% python3 -q
>>> import numpy as np
>>> np.set_printoptions(precision=3, suppress=True, linewidth=160)
>>> arr = np.loadtxt("block7.csv", delimiter=",")
>>> print(arr)
[[ 0.238 -0.762 -0.602]
 [-0.762  0.238 -0.602]
 [-0.602 -0.602  0.525]]
>>> W = np.array([[1, 6, 1, 2, 5, 9], [3, 2, 1, 1, 6, 0], [8, 5, 0, 1, 7, 4]])
>>> b = np.array([4, 4, -5, -2, 5, 0])
>>> H = np.maximum(arr @ W + b, 0)
>>> (H > 0).mean(axis=0)
array([0.333, 0.667, 0.   , 0.   , 0.333, 0.   ])
>>> np.linalg.matrix_rank(H)
np.int64(2)
>>> (H > 0).astype(int)
array([[0, 1, 0, 0, 0, 0],
       [0, 0, 0, 0, 0, 0],
       [1, 1, 0, 0, 1, 0]])
>>> basis = np.array([[-8, 4, 8],
...     [0, -9, 5],
...     [-6, 5, 2],
...     [-8, 7, -6],
...     [-7, 6, 7],
...     [-7, -7, 5]])
>>> print(H @ basis)
[[  0.     -8.021   4.456]
 [  0.      0.      0.   ]
 [-60.697  19.201  69.741]]
>>> w, V = np.linalg.eigh(arr)
>>> vec = np.array([3, 2, 5])
>>> np.round(np.abs(arr).sum(axis=1).max(), 3), round(np.abs(w).max(), 3)
(np.float64(1.729), np.float64(1.0))
>>> round(float(vec @ arr @ vec / (vec @ vec)), 3), round(float(w[0]), 3), round(float(w[-1]), 3)
(-0.606, -1.0, 1.0)
>>> round(vec @ arr @ vec, 3)
np.float64(-23.035)
>>> V * np.maximum(w, 0) @ V.T
array([[ 0.619, -0.381, -0.301],
       [-0.381,  0.619, -0.301],
       [-0.301, -0.301,  0.762]])
>>> w, V = np.linalg.eigh(arr)
>>> np.round(V.T @ V, 3) + 0
array([[1., 0., 0.],
       [0., 1., 0.],
       [0., 0., 1.]])
>>> np.round(V.T @ arr @ V, 3) + 0
array([[-1.,  0.,  0.],
       [ 0.,  1.,  0.],
       [ 0.,  0.,  1.]])
>>> print(np.linalg.svd(arr, compute_uv=False))
[1. 1. 1.]
>>> V @ np.diag(w) @ V.T
array([[ 0.238, -0.762, -0.602],
       [-0.762,  0.238, -0.602],
       [-0.602, -0.602,  0.525]])
>>> T = np.stack([arr, -1 * arr, arr[::-1]])
>>> np.linalg.det(T)
array([-1.,  1.,  1.])
>>> np.linalg.norm(T, axis=(1, 2))
array([1.732, 1.732, 1.732])
>>> np.linalg.matrix_rank(T)
array([3, 3, 3])
>>> m1 = np.load("sample13.npy")
>>> m1
array([[0, 0, 0, 0, 1, 0, 0, 0],
       [0, 0, 0, 1, 0, 0, 0, 0],
       [0, 0, 0, 0, 0, 1, 0, 0],
       [0, 1, 0, 0, 0, 0, 0, 0],
       [0, 0, 0, 0, 0, 0, 1, 0],
       [0, 0, 0, 0, 0, 0, 0, 1],
       [0, 0, 1, 0, 0, 0, 0, 0],
       [1, 0, 0, 0, 0, 0, 0, 0]])
>>> rng = np.random.default_rng(1556)
>>> lab = rng.permutation(8)
>>> lab
array([4, 5, 3, 1, 7, 0, 2, 6])
>>> B = m1[lab][:, lab]
>>> np.allclose(B, m1)
False
>>> np.trace(B)
np.int64(0)
>>> B = np.linalg.invert(m1)
Traceback (most recent call last):
  File "<python-input-35>", line 1, in <module>
    B = np.linalg.invert(m1)
        ^^^^^^^^^^^^^^^^
AttributeError: module 'numpy.linalg' has no attribute 'invert'
>>> B = np.linalg.inv(m1)
>>> np.linalg.det(m1) * B
array([[0., 0., 0., 0., 0., 0., 0., 1.],
       [0., 0., 0., 1., 0., 0., 0., 0.],
       [0., 0., 0., 0., 0., 0., 1., 0.],
       [0., 1., 0., 0., 0., 0., 0., 0.],
       [1., 0., 0., 0., 0., 0., 0., 0.],
       [0., 0., 1., 0., 0., 0., 0., 0.],
       [0., 0., 0., 0., 1., 0., 0., 0.],
       [0., 0., 0., 0., 0., 1., 0., 0.]])
>>> B
array([[0., 0., 0., 0., 0., 0., 0., 1.],
       [0., 0., 0., 1., 0., 0., 0., 0.],
       [0., 0., 0., 0., 0., 0., 1., 0.],
       [0., 1., 0., 0., 0., 0., 0., 0.],
       [1., 0., 0., 0., 0., 0., 0., 0.],
       [0., 0., 1., 0., 0., 0., 0., 0.],
       [0., 0., 0., 0., 1., 0., 0., 0.],
       [0., 0., 0., 0., 0., 1., 0., 0.]])
>>> np.round(np.linalg.cond(m1), 3)
np.float64(1.0)
>>> round(float(np.linalg.det(m1) * np.linalg.det(B)), 3)
1.0
>>> m1 @ B
array([[1., 0., 0., 0., 0., 0., 0., 0.],
       [0., 1., 0., 0., 0., 0., 0., 0.],
       [0., 0., 1., 0., 0., 0., 0., 0.],
       [0., 0., 0., 1., 0., 0., 0., 0.],
       [0., 0., 0., 0., 1., 0., 0., 0.],
       [0., 0., 0., 0., 0., 1., 0., 0.],
       [0., 0., 0., 0., 0., 0., 1., 0.],
       [0., 0., 0., 0., 0., 0., 0., 1.]])
>>> np.linalg.inv(B)
array([[0., 0., 0., 0., 1., 0., 0., 0.],
       [0., 0., 0., 1., 0., 0., 0., 0.],
       [0., 0., 0., 0., 0., 1., 0., 0.],
       [0., 1., 0., 0., 0., 0., 0., 0.],
       [0., 0., 0., 0., 0., 0., 1., 0.],
       [0., 0., 0., 0., 0., 0., 0., 1.],
       [0., 0., 1., 0., 0., 0., 0., 0.],
       [1., 0., 0., 0., 0., 0., 0., 0.]])
>>> vec = np.array([1, 0, 3, 4, 4, 2, 3, 4])
>>> np.sort(np.abs(np.degrees(np.angle(np.linalg.eigvals(m1)))))
array([  0.,   0.,  60.,  60., 120., 120., 180., 180.])
>>> 8 - np.linalg.matrix_rank(m1 - np.eye(8), tol=1e-8)
np.int64(2)
>>> Q, _ = np.linalg.qr(np.array([[-1.2, 1.1, 0.4, -1.4],
...     [1.1, -1.2, -0.2, 0.1],
...     [-0.4, 1.6, -0.2, -1.8],
...     [2.3, -0.4, 1.0, 0.6]]))
>>> mat = 5 * Q
>>> mat
array([[-2.108,  1.337,  3.192,  2.929],
       [ 1.933, -1.762, -1.608,  3.947],
       [-0.703,  3.897, -2.918,  0.895],
       [ 4.041,  2.218,  1.927, -0.203]])
>>> u = np.array([-1, 0, 1, 2])
>>> B = mat + np.outer(u, np.eye(4)[3])
>>> print(np.linalg.matrix_rank(np.linalg.inv(B) - np.linalg.inv(mat), tol=1e-8))
1
>>> B
array([[-2.108,  1.337,  3.192,  1.929],
       [ 1.933, -1.762, -1.608,  3.947],
       [-0.703,  3.897, -2.918,  1.895],
       [ 4.041,  2.218,  1.927,  1.797]])
>>> W = np.array([[2, -3], [2, -2], [1, -2], [-3, 3]])
>>> b = np.array([2, 1])
>>> H = np.maximum(B @ W + b, 0)
>>> print((H > 0).mean(axis=0))
[0.25 0.75]
>>> print((H > 0).astype(int))
[[0 1]
 [0 1]
 [0 1]
 [1 0]]
>>> basis = np.array([[-4, 3], [-1, 5]])
>>> print(W @ basis)
[[-5 -9]
 [-6 -4]
 [-2 -7]
 [ 9  6]]
>>> H @ basis
array([[ -4.056,  20.278],
       [-13.782,  68.91 ],
       [ -6.836,  34.18 ],
       [-44.217,  33.163]])
>>> print((H @ basis).round(6).argmax(axis=1))
[1 1 1 1]
>>> lab = rng.permutation(4)
>>> lab
array([2, 1, 0, 3])
>>> B = mat[lab][:, lab]
>>> B
array([[-2.918,  3.897, -0.703,  0.895],
       [-1.608, -1.762,  1.933,  3.947],
       [ 3.192,  1.337, -2.108,  2.929],
       [ 1.927,  2.218,  4.041, -0.203]])
>>> np.round(mat @ mat.T, 3) + 0
array([[25.,  0.,  0.,  0.],
       [ 0., 25.,  0.,  0.],
       [ 0.,  0., 25.,  0.],
       [ 0.,  0.,  0., 25.]])
>>> np.linalg.norm(mat, axis=0)
array([5., 5., 5., 5.])
>>> np.linalg.svd(mat, compute_uv=False)
array([5., 5., 5., 5.])
>>> round(np.linalg.det(2 * mat), 3), round(float(np.linalg.det(mat)), 3)
(np.float64(-10000.0), -625.0)
>>> print(round(float(np.einsum("ij,ji->", mat, mat)), 3))
48.889
>>> np.linalg.eigvals(mat)
array([ 5.   +0.j   , -5.   +0.j   , -3.496+3.575j, -3.496-3.575j])
>>> round(np.linalg.eigvals(mat).sum().real, 3)
np.float64(-6.992)
>>> round(np.linalg.det(mat[::-1]), 3)
np.float64(-625.0)
>>> np.kron(np.eye(2, dtype=int), mat)
array([[-2.108,  1.337,  3.192,  2.929, -0.   ,  0.   ,  0.   ,  0.   ],
       [ 1.933, -1.762, -1.608,  3.947,  0.   , -0.   , -0.   ,  0.   ],
       [-0.703,  3.897, -2.918,  0.895, -0.   ,  0.   , -0.   ,  0.   ],
       [ 4.041,  2.218,  1.927, -0.203,  0.   ,  0.   ,  0.   , -0.   ],
       [-0.   ,  0.   ,  0.   ,  0.   , -2.108,  1.337,  3.192,  2.929],
       [ 0.   , -0.   , -0.   ,  0.   ,  1.933, -1.762, -1.608,  3.947],
       [-0.   ,  0.   , -0.   ,  0.   , -0.703,  3.897, -2.918,  0.895],
       [ 0.   ,  0.   ,  0.   , -0.   ,  4.041,  2.218,  1.927, -0.203]])
>>> np.round(np.poly(mat), 3) + 0
array([   1.   ,    6.992,    0.   , -174.801, -625.   ])
>>> np.round(np.einsum("ii->", mat), 3)
np.float64(-6.992)
>>> X = np.loadtxt("a.csv", delimiter=",")
>>> print(X)
[[-0.413 -0.029 -0.647 -0.495  0.044  0.156  0.071  0.365]
 [ 0.59  -0.077 -0.25  -0.35   0.364  0.04   0.411 -0.397]
 [ 0.177 -0.067 -0.072 -0.307 -0.806  0.262 -0.199 -0.326]
 [ 0.472 -0.086  0.037 -0.145  0.26   0.264 -0.679  0.385]
 [-0.118 -0.92  -0.178  0.206  0.055 -0.115 -0.141 -0.173]
 [ 0.236  0.096 -0.247 -0.104 -0.189 -0.882 -0.18   0.132]
 [ 0.177  0.25  -0.643  0.662 -0.06   0.194 -0.08  -0.083]
 [ 0.354 -0.253  0.075  0.16  -0.324  0.086  0.516  0.633]]
>>> u, r1 = X[5], X[6]
>>> print(np.round(u @ r1, 3))
0.0
>>> pr = (u @ r1) / (u @ u) * u
>>> np.round(np.linalg.norm(u + r1) ** 2 + np.linalg.norm(u - r1) ** 2, 3)
np.float64(4.0)
>>> r1 - pr
array([ 0.177,  0.25 , -0.643,  0.662, -0.06 ,  0.194, -0.08 , -0.083])
>>> print(np.linalg.matrix_rank(np.outer(u, r1)))
1
>>> print(pr.round(3) + 0)
[0. 0. 0. 0. 0. 0. 0. 0.]
>>> F = np.array([[1, -1, 1, -1, -1, 0], [-2, 1, -2, -1, 2, -1], [3, -2, 3, 0, -3, 1]])
>>> u = np.array([2, -1, 2])
>>> np.correlate(arr[0], arr[1], "full")
array([-0.143,  0.515,  0.   ,  0.438,  0.459])
>>> np.cross(arr[0, :3], arr[1, :3])
array([ 0.602,  0.602, -0.525])
>>> print(F.ravel(order="F"))
[ 1 -2  3 -1  1 -2  1 -2  3 -1 -1  0 -1  2 -3  0 -1  1]
>>> F.reshape(2, -1)
array([[ 1, -1,  1, -1, -1,  0, -2,  1, -2],
       [-1,  2, -1,  3, -2,  3,  0, -3,  1]])
>>> F.reshape(-1, 2)
array([[ 1, -1],
       [ 1, -1],
       [-1,  0],
       [-2,  1],
       [-2, -1],
       [ 2, -1],
       [ 3, -2],
       [ 3,  0],
       [-3,  1]])
>>> T = F.reshape(3, 2, -1)
>>> np.swapaxes(T, 1, 2)[0]
array([[ 1, -1],
       [-1, -1],
       [ 1,  0]])
>>> print(T.sum(axis=1))
[[ 0 -2  1]
 [-3  3 -3]
 [ 3 -5  4]]
>>> T.transpose(1, 0, 2)
array([[[ 1, -1,  1],
        [-2,  1, -2],
        [ 3, -2,  3]],

       [[-1, -1,  0],
        [-1,  2, -1],
        [ 0, -3,  1]]])
>>> T.shape
(3, 2, 3)
>>> T[:, 0]
array([[ 1, -1,  1],
       [-2,  1, -2],
       [ 3, -2,  3]])
>>> np.einsum("ihd,ihd->ih", T, T)
array([[ 3,  2],
       [ 9,  6],
       [22, 10]])
>>> np.einsum("ihd,jhd->hij", T, T).shape
(2, 3, 3)
>>> np.linalg.matrix_rank(F, rtol=0.1)
np.int64(2)
>>> round(float(np.linalg.norm(F, 2) / np.linalg.norm(F)), 3)
0.977
>>> [round(float(x), 3) for x in np.linalg.svd(F, compute_uv=False)[:3]]
[7.046, 1.535, 0.0]
>>> np.linalg.cond(F) > 100
np.True_
>>> np.allclose(F[:-1].T @ np.linalg.lstsq(F[:-1].T, F[-1])[0], F[-1])
True
>>> np.unique(F.round(6), axis=0).shape
(3, 6)
>>> round(float(np.trace(np.linalg.pinv(F) @ F)), 3)
2.0
